% python3 -q
>>> import numpy as np
>>> np.set_printoptions(precision=2, suppress=True, linewidth=160, floatmode="fixed")
>>> J = np.load("run4.npy")
>>> J
array([[0, 0, 0, 0, 0, 1, 0, 0],
       [0, 0, 0, 1, 0, 0, 0, 0],
       [3, 0, 0, 0, 0, 3, 0, 3],
       [2, 0, 0, 0, 0, 2, 3, 0],
       [0, 0, 0, 0, 3, 0, 0, 0],
       [0, 0, 0, 0, 0, 0, 0, 0],
       [0, 3, 0, 0, 0, 0, 0, 0],
       [0, 0, 0, 0, 0, 0, 0, 1]])
>>> rk = np.linalg.matrix_rank(J)
>>> rk
np.int64(7)
>>> null = np.linalg.svd(J)[2][rk:].T
>>> [int(np.linalg.matrix_rank(np.delete(J, i, axis=0))) for i in range(8)]
[6, 6, 6, 6, 6, 7, 6, 6]
>>> np.allclose(J[:-1].T @ np.linalg.lstsq(J[:-1].T, J[-1])[0], J[-1])
False
>>> np.linalg.lstsq(J[:-1].T, J[-1])[2]
np.int32(6)
>>> np.round(J @ np.linalg.pinv(J) @ J, 2) + 0
array([[0.00, 0.00, 0.00, 0.00, 0.00, 1.00, 0.00, 0.00],
       [0.00, 0.00, 0.00, 1.00, 0.00, 0.00, 0.00, 0.00],
       [3.00, 0.00, 0.00, 0.00, 0.00, 3.00, 0.00, 3.00],
       [2.00, 0.00, 0.00, 0.00, 0.00, 2.00, 3.00, 0.00],
       [0.00, 0.00, 0.00, 0.00, 3.00, 0.00, 0.00, 0.00],
       [0.00, 0.00, 0.00, 0.00, 0.00, 0.00, 0.00, 0.00],
       [0.00, 3.00, 0.00, 0.00, 0.00, 0.00, 0.00, 0.00],
       [0.00, 0.00, 0.00, 0.00, 0.00, 0.00, 0.00, 1.00]])
>>> A = np.loadtxt("layer8.csv", delimiter=",")
>>> A
array([[  0.98,  -2.37,  -2.25,  -2.40,   3.50,  -2.42,   4.06],
       [ -1.49,   3.61,   3.26,   3.62,  -5.39,   3.59,  -5.98],
       [ -3.64,   8.31,   7.74,   8.42, -12.53,   8.37, -14.11],
       [  4.40, -10.79,  -9.87, -10.80,  16.20, -10.78,  17.95],
       [  0.50,  -1.17,  -1.22,  -1.20,   1.78,  -1.16,   2.09],
       [  2.54,  -6.02,  -5.43,  -5.97,   9.02,  -6.02,  10.01],
       [  2.56,  -6.06,  -5.51,  -6.00,   8.99,  -6.03,   9.99],
       [ -0.45,   1.26,   1.08,   1.27,  -1.75,   1.14,  -2.05],
       [ -2.00,   4.76,   4.45,   4.79,  -7.19,   4.84,  -8.00],
       [ -2.48,   5.95,   5.55,   5.90,  -9.04,   5.95, -10.13],
       [ -4.05,   9.50,   8.85,   9.64, -14.39,   9.60, -15.99],
       [  2.52,  -5.92,  -5.50,  -6.09,   8.95,  -5.98,  10.09],
       [  3.55,  -8.40,  -7.75,  -8.41,  12.53,  -8.39,  13.99],
       [  0.48,  -1.21,  -1.19,  -1.21,   1.81,  -1.16,   1.96],
       [  0.03,  -0.11,   0.04,   0.09,  -0.05,   0.07,  -0.02],
       [  4.40, -10.80,  -9.91, -10.82,  16.27, -10.73,  18.00],
       [  3.91,  -9.57,  -8.70,  -9.60,  14.44,  -9.58,  16.11],
       [ -0.51,   1.17,   1.10,   1.21,  -1.81,   1.19,  -1.99],
       [  3.06,  -7.18,  -6.56,  -7.23,  10.73,  -7.22,  12.00],
       [ -2.98,   7.21,   6.64,   7.21, -10.85,   7.25, -11.99],
       [  3.53,  -8.39,  -7.72,  -8.33,  12.61,  -8.31,  14.00],
       [  1.49,  -3.55,  -3.25,  -3.70,   5.31,  -3.54,   6.02],
       [  3.90,  -9.60,  -8.75,  -9.49,  14.38,  -9.50,  15.95],
       [ -4.52,  10.78,  10.01,  10.81, -16.23,  10.78, -18.04],
       [  2.48,  -6.02,  -5.52,  -5.99,   8.90,  -6.01,  10.08],
       [  1.90,  -4.75,  -4.45,  -4.83,   7.11,  -4.83,   7.95],
       [ -3.56,   8.43,   7.65,   8.41, -12.57,   8.39, -14.03],
       [ -1.10,   2.41,   2.21,   2.37,  -3.64,   2.51,  -3.99],
       [  3.50,  -8.46,  -7.73,  -8.41,  12.65,  -8.34,  13.99]])
>>> left, sigma, Vh = np.linalg.svd(A)
>>> sigma
array([110.55,   0.37,   0.30,   0.28,   0.27,   0.22,   0.19])
>>> out = left[:, :1] @ np.diag(sigma[:1]) @ Vh[:1]
>>> np.linalg.matrix_rank(out)
np.int64(1)
>>> np.round(np.linalg.norm(A - out, 2), 2), round(sigma[1], 2)
(np.float64(0.37), np.float64(0.37))
>>> round(np.abs(A - out).max(), 2)
np.float64(0.14)
>>> m1 = np.load("a.npy")
>>> m1
array([[3, 2, 4, 1, 1, 3, 2, 3, 4],
       [4, 2, 3, 3, 0, 5, 4, 4, 0],
       [2, 4, 4, 0, 4, 2, 0, 0, 3],
       [5, 1, 3, 1, 5, 0, 5, 3, 0],
       [2, 1, 0, 2, 5, 4, 0, 4, 5],
       [5, 5, 1, 2, 3, 4, 3, 2, 3],
       [2, 2, 0, 3, 4, 0, 4, 2, 5],
       [3, 2, 2, 0, 2, 2, 3, 4, 4],
       [5, 1, 4, 5, 5, 2, 3, 4, 0]])
>>> (m1 + m1.T) / 2
array([[3.00, 3.00, 3.00, 3.00, 1.50, 4.00, 2.00, 3.00, 4.50],
       [3.00, 2.00, 3.50, 2.00, 0.50, 5.00, 3.00, 3.00, 0.50],
       [3.00, 3.50, 4.00, 1.50, 2.00, 1.50, 0.00, 1.00, 3.50],
       [3.00, 2.00, 1.50, 1.00, 3.50, 1.00, 4.00, 1.50, 2.50],
       [1.50, 0.50, 2.00, 3.50, 5.00, 3.50, 2.00, 3.00, 5.00],
       [4.00, 5.00, 1.50, 1.00, 3.50, 4.00, 1.50, 2.00, 2.50],
       [2.00, 3.00, 0.00, 4.00, 2.00, 1.50, 4.00, 2.50, 4.00],
       [3.00, 3.00, 1.00, 1.50, 3.00, 2.00, 2.50, 4.00, 4.00],
       [4.50, 0.50, 3.50, 2.50, 5.00, 2.50, 4.00, 4.00, 0.00]])
>>> m1 @ m1
array([[ 80,  57,  62,  44,  72,  57,  57,  62,  60],
       [ 86,  68,  56,  35,  70,  56,  74,  63,  76],
       [ 63,  45,  50,  41,  59,  64,  35,  54,  46],
       [ 59,  46,  44,  34,  73,  52,  48,  64,  91],
       [ 87,  46,  49,  50,  82,  65,  57,  80,  61],
       [100,  62,  65,  60,  77,  80,  79,  87,  73],
       [ 76,  32,  47,  56,  82,  46,  64,  75,  56],
       [ 73,  48,  52,  46,  67,  55,  56,  67,  65],
       [ 90,  62,  64,  36,  97,  64,  69,  80,  94]])
>>> np.trace(m1)
np.int64(27)
>>> np.allclose(m1 @ m1.T, m1.T @ m1)
False
>>> np.sort(np.abs(np.linalg.eigvals(m1)))
array([ 0.92,  3.00,  3.45,  3.45,  4.10,  4.10,  4.80,  4.80, 23.82])
>>> np.allclose(m1, m1.T)
False
>>> np.round(np.linalg.det(m1), 2)
np.float64(-303296.0)
>>> out = m1 / np.sqrt((m1 ** 2).mean(axis=1, keepdims=True))
>>> np.linalg.norm(out, axis=1)
array([3.00, 3.00, 3.00, 3.00, 3.00, 3.00, 3.00, 3.00, 3.00])
>>> np.linalg.matrix_rank(out) == np.linalg.matrix_rank(m1)
np.True_
>>> f = np.array([1, 2, 2, 1, 0, 0, 0, 0, 2])
>>> out = m1 + np.outer(f, np.eye(9)[7])
>>> out
array([[3.00, 2.00, 4.00, 1.00, 1.00, 3.00, 2.00, 4.00, 4.00],
       [4.00, 2.00, 3.00, 3.00, 0.00, 5.00, 4.00, 6.00, 0.00],
       [2.00, 4.00, 4.00, 0.00, 4.00, 2.00, 0.00, 2.00, 3.00],
       [5.00, 1.00, 3.00, 1.00, 5.00, 0.00, 5.00, 4.00, 0.00],
       [2.00, 1.00, 0.00, 2.00, 5.00, 4.00, 0.00, 4.00, 5.00],
       [5.00, 5.00, 1.00, 2.00, 3.00, 4.00, 3.00, 2.00, 3.00],
       [2.00, 2.00, 0.00, 3.00, 4.00, 0.00, 4.00, 2.00, 5.00],
       [3.00, 2.00, 2.00, 0.00, 2.00, 2.00, 3.00, 4.00, 4.00],
       [5.00, 1.00, 4.00, 5.00, 5.00, 2.00, 3.00, 6.00, 0.00]])
>>> np.linalg.matrix_rank(out - m1)
np.int64(1)
